% python3 -q
>>> import numpy as np
>>> import numpy.linalg as la
>>> np.set_printoptions(precision=2, suppress=True, linewidth=200)
>>> E = np.array([[0.0, 0.0, 0.0, 3.0, -1.0, 2.0],
...     [0.0, 0.0, 0.0, -1.0, 2.0, 0.0],
...     [0.0, 0.0, 0.0, 0.0, 0.0, 0.0],
...     [3.0, -1.0, 0.0, 0.0, 0.0, 0.0],
...     [-1.0, 2.0, 0.0, 0.0, 0.0, 0.0],
...     [2.0, 0.0, 0.0, 0.0, 0.0, 0.0]])
>>> np.round(E @ la.pinv(E) @ E, 2) + 0
array([[ 0.,  0.,  0.,  3., -1.,  2.],
       [ 0.,  0.,  0., -1.,  2.,  0.],
       [ 0.,  0.,  0.,  0.,  0.,  0.],
       [ 3., -1.,  0.,  0.,  0.,  0.],
       [-1.,  2.,  0.,  0.,  0.,  0.],
       [ 2.,  0.,  0.,  0.,  0.,  0.]])
>>> np.round(np.trace(la.pinv(E) @ E), 2)
np.float64(4.0)
>>> try:
...     la.inv(E)
... except la.LinAlgError as e:
...     print(e)
... 
Singular matrix
>>> np.unique(E.round(6), axis=0).shape
(6, 6)
>>> la.lstsq(E[:-1].T, E[-1])[2]
np.int32(4)
>>> np.round(la.eigvalsh(E).min(), 2)
np.float64(-4.03)
>>> np.all(la.eigvalsh(E) > 0)
np.False_
>>> W0 = np.load("test14.npy")
>>> W0
array([[-0.71,  9.5 , -2.26,  7.05,  2.46, -6.02, -7.83],
       [ 7.92, -5.5 ,  2.38, -4.43, -5.99,  2.68,  8.63],
       [-0.39,  8.1 , -1.56,  6.49,  2.25, -6.02, -7.4 ],
       [ 9.82, -5.92,  2.05, -2.36, -4.67,  3.27,  9.11],
       [-0.63,  8.79, -1.55,  8.12,  2.2 , -6.14, -7.89],
       [ 7.71, -5.43,  1.16, -3.48, -5.26,  4.07,  8.46],
       [ 8.67, -5.93,  2.73, -2.98, -6.36,  2.93,  6.14],
       [ 9.78, -5.73,  1.79, -1.47, -5.45,  4.01,  6.69],
       [ 0.27,  8.69,  0.46,  6.87,  0.86, -3.68, -6.08],
       [ 7.67, -6.76,  2.4 , -1.85, -5.59,  1.25,  6.18],
       [-0.54,  8.92, -1.98,  5.25,  3.11, -5.33, -7.23],
       [ 0.55,  8.06, -2.4 ,  6.41,  2.54, -5.73, -5.73],
       [ 8.11, -6.84,  4.81, -2.84, -5.  ,  3.78,  8.77],
       [-0.74,  9.71,  0.31,  6.46,  3.09, -4.98, -5.99],
       [ 1.12, 10.07, -0.96,  6.25,  1.43, -5.28, -6.6 ],
       [ 0.63,  9.49, -2.59,  5.77,  0.49, -5.29, -8.45],
       [-0.63,  8.32, -1.95,  5.72,  1.27, -5.04, -6.42],
       [ 9.32, -6.23,  0.78, -0.71, -5.39,  3.04,  8.85],
       [-0.52,  9.43, -3.7 ,  6.94,  2.9 , -3.79, -7.88],
       [ 9.38, -7.9 ,  3.28, -2.23, -4.23,  4.03,  8.93],
       [ 0.51, 10.37, -1.96,  8.73,  1.95, -6.08, -7.77],
       [ 8.12, -6.04,  1.51, -2.53, -5.9 ,  4.22,  8.3 ]])
>>> Xs = (W0 - W0.mean(axis=0)) / W0.std(axis=0)
>>> np.argwhere(np.abs(Xs) > 2)
array([[12,  2]])
>>> Xs.std(axis=0)
array([1., 1., 1., 1., 1., 1., 1.])
>>> beta = la.lstsq(np.delete(Xs, 4, axis=1), Xs[:, 4])[0]
>>> round(float(1 - np.var(Xs[:, 4] - np.delete(Xs, 4, axis=1) @ beta)), 2)
0.96
>>> np.abs(beta).argmax()
np.int64(0)
>>> A = np.array([[5, 6, 7],
...     [8, 9, 10],
...     [11, 12, 13],
...     [14, 15, 16],
...     [17, 18, 19],
...     [20, 21, 22],
...     [23, 24, 25]])
>>> r = la.matrix_rank(A)
>>> r
np.int64(2)
>>> N = la.svd(A)[2][r:].T
>>> np.allclose(A @ N, 0)
True
>>> la.matrix_rank(A.T @ A), la.matrix_rank(A @ A.T)
(np.int64(2), np.int64(2))
>>> [int(la.matrix_rank(A[:i])) for i in range(1, len(A) + 1)]
[1, 2, 2, 2, 2, 2, 2]
>>> np.round(A @ N, 2) + 0
array([[0.],
       [0.],
       [0.],
       [0.],
       [0.],
       [0.],
       [0.]])
>>> N @ N.T
array([[ 0.17, -0.33,  0.17],
       [-0.33,  0.67, -0.33],
       [ 0.17, -0.33,  0.17]])
>>> U, sig, Vh = la.svd(A)
>>> sig.round(2) + 0
array([74.12,  1.39,  0.  ])
>>> other = U[:, :2] @ np.diag(sig[:2]) @ Vh[:2]
>>> la.matrix_rank(A, rtol=0.05)
np.int64(1)
>>> other
array([[ 5.,  6.,  7.],
       [ 8.,  9., 10.],
       [11., 12., 13.],
       [14., 15., 16.],
       [17., 18., 19.],
       [20., 21., 22.],
       [23., 24., 25.]])
>>> round(la.norm(A - other) / la.norm(A), 2)
np.float64(0.0)
>>> other = np.array([[-3, 1, -1], [-1, 0, 3], [-3, 0, 3]])
>>> np.einsum("ik,kj->ji", A, other)
array([[ -42,  -63,  -84, -105, -126, -147, -168],
       [   5,    8,   11,   14,   17,   20,   23],
       [  34,   49,   64,   79,   94,  109,  124]])
>>> A @ other
array([[ -42,    5,   34],
       [ -63,    8,   49],
       [ -84,   11,   64],
       [-105,   14,   79],
       [-126,   17,   94],
       [-147,   20,  109],
       [-168,   23,  124]])
>>> np.vstack([A, other.T]).shape
(10, 3)
>>> la.matrix_rank(A @ other)
np.int64(2)
>>> m1 = np.loadtxt("out13.csv", delimiter=",")
>>> m1
array([[ 2.,  2.,  2.,  0.,  1.,  3.],
       [ 3.,  4.,  2.,  0.,  2.,  4.],
       [ 6.,  4.,  3.,  2.,  3.,  7.],
       [ 8.,  7.,  3.,  5.,  4.,  9.],
       [ 8.,  7.,  5.,  5.,  4., 10.],
       [11.,  8.,  8.,  7.,  5., 12.],
       [11.,  8., 11.,  9.,  6., 13.],
       [13., 11., 12., 11.,  7., 14.],
       [14., 13., 13., 12.,  7., 17.],
       [14., 15., 15., 15.,  9., 19.],
       [17., 17., 18., 17., 11., 20.],
       [18., 20., 20., 18., 11., 22.],
       [18., 23., 21., 19., 12., 23.],
       [18., 24., 21., 20., 12., 25.],
       [21., 25., 22., 20., 12., 27.],
       [22., 28., 25., 23., 14., 27.],
       [24., 31., 27., 24., 17., 29.],
       [26., 32., 28., 25., 18., 32.],
       [29., 33., 30., 28., 20., 35.],
       [32., 35., 30., 29., 21., 35.],
       [35., 38., 32., 32., 23., 35.],
       [38., 40., 32., 33., 25., 35.],
       [38., 41., 35., 35., 28., 36.],
       [41., 44., 38., 38., 28., 39.],
       [43., 47., 38., 38., 31., 41.],
       [44., 48., 41., 38., 31., 43.],
       [44., 50., 41., 39., 32., 44.],
       [45., 50., 42., 40., 33., 46.],
       [45., 51., 45., 42., 34., 47.]])
>>> C2 = np.cov(m1, rowvar=False)
>>> la.eigvalsh(C2)[::-1]
array([1098.57,    5.76,    1.67,    1.1 ,    0.75,    0.33])
>>> np.median(m1, axis=0)
array([21., 25., 22., 20., 12., 27.])
>>> np.corrcoef(m1.T)
array([[1.  , 0.99, 0.98, 0.99, 1.  , 0.98],
       [0.99, 1.  , 0.99, 0.99, 0.99, 0.99],
       [0.98, 0.99, 1.  , 1.  , 0.98, 0.99],
       [0.99, 0.99, 1.  , 1.  , 0.99, 0.99],
       [1.  , 0.99, 0.98, 0.99, 1.  , 0.98],
       [0.98, 0.99, 0.99, 0.99, 0.98, 1.  ]])
>>> lab = m1[:, 1] > np.median(m1[:, 1])
>>> u = m1[lab].mean(axis=0) - m1[~lab].mean(axis=0)
>>> np.argsort(-np.abs(u).round(6), kind="stable")
array([1, 0, 2, 3, 5, 4])
>>> (((m1 - m1.mean(axis=0)) @ u > 0) == lab).mean()
np.float64(1.0)
>>> M = np.load("arr.npy")
>>> M
array([[ 8.98, -3.01, -2.08],
       [ 9.03, -3.01, -1.98],
       [ 9.03, -2.93, -2.02],
       [ 9.02, -3.04, -2.03],
       [ 8.94, -2.98, -1.99],
       [ 8.98, -3.09, -2.01],
       [ 9.09, -3.01, -2.02],
       [ 8.93, -2.96, -2.03],
       [ 2.95, -6.1 ,  1.09],
       [ 3.01, -5.96,  0.99],
       [ 3.04, -5.99,  1.05],
       [ 3.01, -5.99,  0.93],
       [ 2.99, -6.02,  1.09],
       [ 2.96, -6.01,  0.97],
       [ 3.03, -5.98,  0.9 ],
       [ 2.93, -6.06,  0.96],
       [ 4.95, -0.14,  2.99],
       [ 5.02, -0.02,  2.97],
       [ 5.07, -0.01,  2.94],
       [ 4.98,  0.  ,  2.96],
       [ 4.93, -0.09,  3.02],
       [ 4.91,  0.05,  2.95],
       [ 5.03, -0.03,  3.02],
       [ 4.92, -0.04,  2.97]])
>>> x0 = np.array([1, 1, 3])
>>> y = M @ x0
>>> beta, lr = np.zeros(3), 1 / la.norm(M, 2) ** 2
>>> for i in range(150):
...     beta -= lr * M.T @ (M @ beta - y)
...     if i % 50 == 0: print(i, round(la.norm(M @ beta - y), 2))
... 
0 32.12
50 0.13
100 0.0
>>> round(la.cond(M), 2)
np.float64(3.13)
>>> beta
array([1., 1., 3.])
